% ipython --no-banner

In [1]: import numpy as np

In [2]: import numpy.linalg as la

In [3]: np.set_printoptions(precision=2, suppress=True, linewidth=140)

In [4]: arr = np.load("out1.npy")

In [5]: arr
Out[5]: 
array([[ 1.  ,  0.  ,  0.  ,  0.  ,  0.  ,  0.  ,  0.  ,  0.  ,  0.  ],
       [ 0.  ,  0.81,  0.  ,  0.  ,  0.  , -0.59,  0.  ,  0.  ,  0.  ],
       [ 0.  ,  0.  ,  1.  ,  0.  ,  0.  ,  0.  ,  0.  ,  0.  ,  0.  ],
       [ 0.  ,  0.  ,  0.  ,  1.  ,  0.  ,  0.  ,  0.  ,  0.  ,  0.  ],
       [ 0.  ,  0.  ,  0.  ,  0.  ,  1.  ,  0.  ,  0.  ,  0.  ,  0.  ],
       [ 0.  ,  0.59,  0.  ,  0.  ,  0.  ,  0.81,  0.  ,  0.  ,  0.  ],
       [ 0.  ,  0.  ,  0.  ,  0.  ,  0.  ,  0.  ,  1.  ,  0.  ,  0.  ],
       [ 0.  ,  0.  ,  0.  ,  0.  ,  0.  ,  0.  ,  0.  ,  1.  ,  0.  ],
       [ 0.  ,  0.  ,  0.  ,  0.  ,  0.  ,  0.  ,  0.  ,  0.  ,  1.  ]])

In [6]: Q, evecs = la.qr(arr[:, :1])[0], la.qr(arr[:, 1:])[0]

In [7]: sig = la.svd(Q.T @ evecs, compute_uv=False)

In [8]: np.degrees(np.arccos(sig.clip(0, 1)))
Out[8]: array([90.])

In [9]: la.svd(arr, compute_uv=False)
Out[9]: array([1., 1., 1., 1., 1., 1., 1., 1., 1.])

In [10]: np.round(arr.T @ arr, 2) + 0
Out[10]: 
array([[1., 0., 0., 0., 0., 0., 0., 0., 0.],
       [0., 1., 0., 0., 0., 0., 0., 0., 0.],
       [0., 0., 1., 0., 0., 0., 0., 0., 0.],
       [0., 0., 0., 1., 0., 0., 0., 0., 0.],
       [0., 0., 0., 0., 1., 0., 0., 0., 0.],
       [0., 0., 0., 0., 0., 1., 0., 0., 0.],
       [0., 0., 0., 0., 0., 0., 1., 0., 0.],
       [0., 0., 0., 0., 0., 0., 0., 1., 0.],
       [0., 0., 0., 0., 0., 0., 0., 0., 1.]])

In [11]: r0, g = arr[4], arr[1]

In [12]: r0 @ r0
Out[12]: np.float64(1.0)

In [13]: p = (r0 @ g) / (r0 @ r0) * r0

In [14]: (g - p) @ r0
Out[14]: np.float64(0.0)

In [15]: r0 = np.array([4, 0, 4, 7, 4, 9, 7, 5, 1])

In [16]: B = arr + np.outer(r0, np.eye(9)[7])

In [17]: la.matrix_rank(B - arr)
Out[17]: np.int64(1)

In [18]: la.matrix_rank(la.inv(B) - la.inv(arr), tol=1e-8)
Out[18]: np.int64(1)

In [19]: (la.matrix_power((arr != 0) + (arr.T != 0) + np.eye(9), 9) > 0).astype(int)
Out[19]: 
array([[1, 0, 0, 0, 0, 0, 0, 0, 0],
       [0, 1, 0, 0, 0, 1, 0, 0, 0],
       [0, 0, 1, 0, 0, 0, 0, 0, 0],
       [0, 0, 0, 1, 0, 0, 0, 0, 0],
       [0, 0, 0, 0, 1, 0, 0, 0, 0],
       [0, 1, 0, 0, 0, 1, 0, 0, 0],
       [0, 0, 0, 0, 0, 0, 1, 0, 0],
       [0, 0, 0, 0, 0, 0, 0, 1, 0],
       [0, 0, 0, 0, 0, 0, 0, 0, 1]])

In [20]: np.sort(la.eigvals(arr).real)
Out[20]: array([0.81, 0.81, 1.  , 1.  , 1.  , 1.  , 1.  , 1.  , 1.  ])

In [21]: W0 = np.loadtxt("run1.csv", delimiter=",")

In [22]: W0
Out[22]: 
array([[3., 2., 0., 2., 2., 0.],
       [2., 3., 0., 2., 2., 0.],
       [0., 0., 3., 0., 0., 2.],
       [2., 2., 0., 3., 2., 0.],
       [2., 2., 0., 2., 3., 0.],
       [0., 0., 2., 0., 0., 3.]])

In [23]: evals, evecs = la.eigvalsh(W0)
ValueError: too many values to unpack (expected 2)


In [24]: evals, evecs = la.eigh(W0)

In [25]: evals
Out[25]: array([1., 1., 1., 1., 5., 9.])

In [26]: np.abs(evecs[:, -1]).round(6).argmax()
Out[26]: np.int64(0)

In [27]: np.round(evecs @ np.diag(evals) @ evecs.T, 2) + 0
Out[27]: 
array([[3., 2., 0., 2., 2., 0.],
       [2., 3., 0., 2., 2., 0.],
       [0., 0., 3., 0., 0., 2.],
       [2., 2., 0., 3., 2., 0.],
       [2., 2., 0., 2., 3., 0.],
       [0., 0., 2., 0., 0., 3.]])

In [28]: (evals > 1e-8).sum(), (evals < -1e-8).sum()
Out[28]: (np.int64(6), np.int64(0))

In [29]: x = np.array([2, 2, 2, 2, 0, 0])

In [30]: a = np.maximum(W0 @ x, 0)

In [31]: a
Out[31]: array([14., 14.,  6., 14., 12.,  4.])

In [32]: np.flatnonzero(a > 1e-9)
Out[32]: array([0, 1, 2, 3, 4, 5])

In [33]: np.maximum(W0 @ (3 * x), 0)
Out[33]: array([42., 42., 18., 42., 36., 12.])

In [34]: W0 * (a > 1e-9)[:, None]
Out[34]: 
array([[3., 2., 0., 2., 2., 0.],
       [2., 3., 0., 2., 2., 0.],
       [0., 0., 3., 0., 0., 2.],
       [2., 2., 0., 3., 2., 0.],
       [2., 2., 0., 2., 3., 0.],
       [0., 0., 2., 0., 0., 3.]])

In [35]: low = la.cholesky(W0)

In [36]: np.round(np.prod(np.diag(low)) ** 2, 2), round(la.det(W0), 2)
Out[36]: (np.float64(45.0), np.float64(45.0))
